% python3 -q
>>> import numpy as np
>>> from numpy import linalg as LA
>>> np.set_printoptions(precision=3, suppress=True, linewidth=160)
>>> rnd = lambda a: np.round(a, 3) + 0
>>> M = np.loadtxt("run9.csv", delimiter=",")
>>> M
array([[ 2.,  0., 12.,  3.,  1.,  1.,  4.,  3.,  5.,  3.,  2.,  0.,  5.,  0.],
       [ 0.,  5.,  8.,  4.,  1.,  5.,  0.,  2.,  0.,  1.,  5.,  2.,  0.,  4.],
       [ 5.,  3., 16.,  1.,  1.,  0.,  1.,  4.,  3.,  4.,  3.,  0.,  5.,  5.],
       [ 0.,  3.,  4.,  1.,  5.,  0.,  3.,  1.,  2.,  3.,  3.,  5.,  5.,  1.],
       [ 5.,  1.,  4.,  5.,  2.,  2.,  1.,  1.,  1.,  4.,  3.,  5.,  4.,  4.],
       [ 4.,  5.,  8.,  4.,  4.,  5.,  0.,  2.,  4.,  2.,  0.,  5.,  0.,  1.],
       [ 5.,  5., 16.,  2.,  2.,  4.,  0.,  4.,  3.,  0.,  1.,  3.,  1.,  3.],
       [ 5.,  4., 12.,  2.,  3.,  5.,  3.,  3.,  5.,  4.,  3.,  5.,  0.,  0.],
       [ 0.,  4., 16.,  0.,  1.,  2.,  5.,  4.,  2.,  3.,  3.,  5.,  1.,  1.],
       [ 1.,  2.,  0.,  5.,  3.,  5.,  1.,  0.,  5.,  2.,  5.,  4.,  0.,  2.]])
>>> f = np.array([-1, 5])
>>> np.convolve(M[7], f)
array([-5., 21.,  8., 58.,  7., 10., 22., 12., 10., 21., 17., 10., 25.,  0.,  0.])
>>> np.cross(M[7, :3], M[8, :3])
array([ 16., -80.,  20.])
>>> np.polyval(f, M[7])
array([ 0.,  1., -7.,  3.,  2.,  0.,  2.,  2.,  0.,  1.,  2.,  0.,  5.,  5.])
>>> np.array([np.convolve(row, f, "same") for row in M])
array([[ -2.,  10., -12.,  57.,  14.,   4.,   1.,  17.,  10.,  22.,  13.,  10.,  -5.,  25.],
       [  0.,  -5.,  17.,  36.,  19.,   0.,  25.,  -2.,  10.,  -1.,   0.,  23.,  10.,  -4.],
       [ -5.,  22.,  -1.,  79.,   4.,   5.,  -1.,   1.,  17.,  11.,  17.,  15.,  -5.,  20.],
       [  0.,  -3.,  11.,  19.,   0.,  25.,  -3.,  14.,   3.,   7.,  12.,  10.,  20.,  24.],
       [ -5.,  24.,   1.,  15.,  23.,   8.,   9.,   4.,   4.,   1.,  17.,  10.,  21.,  16.],
       [ -4.,  15.,  17.,  36.,  16.,  15.,  25.,  -2.,   6.,  18.,  10.,  -5.,  25.,  -1.],
       [ -5.,  20.,   9.,  78.,   8.,   6.,  20.,  -4.,  17.,  15.,  -1.,   2.,  14.,   2.],
       [ -5.,  21.,   8.,  58.,   7.,  10.,  22.,  12.,  10.,  21.,  17.,  10.,  25.,   0.],
       [  0.,  -4.,   4.,  80.,  -1.,   3.,   5.,  21.,  18.,   7.,  12.,  10.,  24.,   4.],
       [ -1.,   3.,  10.,  -5.,  22.,  10.,  24.,   5.,  -5.,  23.,   5.,  21.,  20.,  -2.]])
>>> out = np.array([[0, 5, 7],
...     [2, 3, 1],
...     [5, 7, 4],
...     [0, 8, 8],
...     [5, 5, 0],
...     [5, 7, 8],
...     [2, 5, 5],
...     [9, 9, 8],
...     [8, 8, 3],
...     [9, 0, 7],
...     [5, 8, 0],
...     [8, 0, 0],
...     [9, 7, 6],
...     [9, 5, 2]])
>>> np.einsum("ij->j", M)
array([27., 32., 96., 27., 23., 29., 18., 24., 30., 26., 28., 34., 21., 21.])
>>> np.einsum("ik,kj->ij", M, out)
array([[227., 268., 204.],
       [184., 221., 140.],
       [294., 308., 224.],
       [218., 174., 109.],
       [224., 214., 184.],
       [212., 233., 181.],
       [245., 296., 205.],
       [272., 293., 225.],
       [265., 256., 176.],
       [179., 196., 127.]])
>>> out.T @ M.T
array([[227., 184., 294., 218., 224., 212., 245., 272., 265., 179.],
       [268., 221., 308., 174., 214., 233., 296., 293., 256., 196.],
       [204., 140., 224., 109., 184., 181., 205., 225., 176., 127.]])
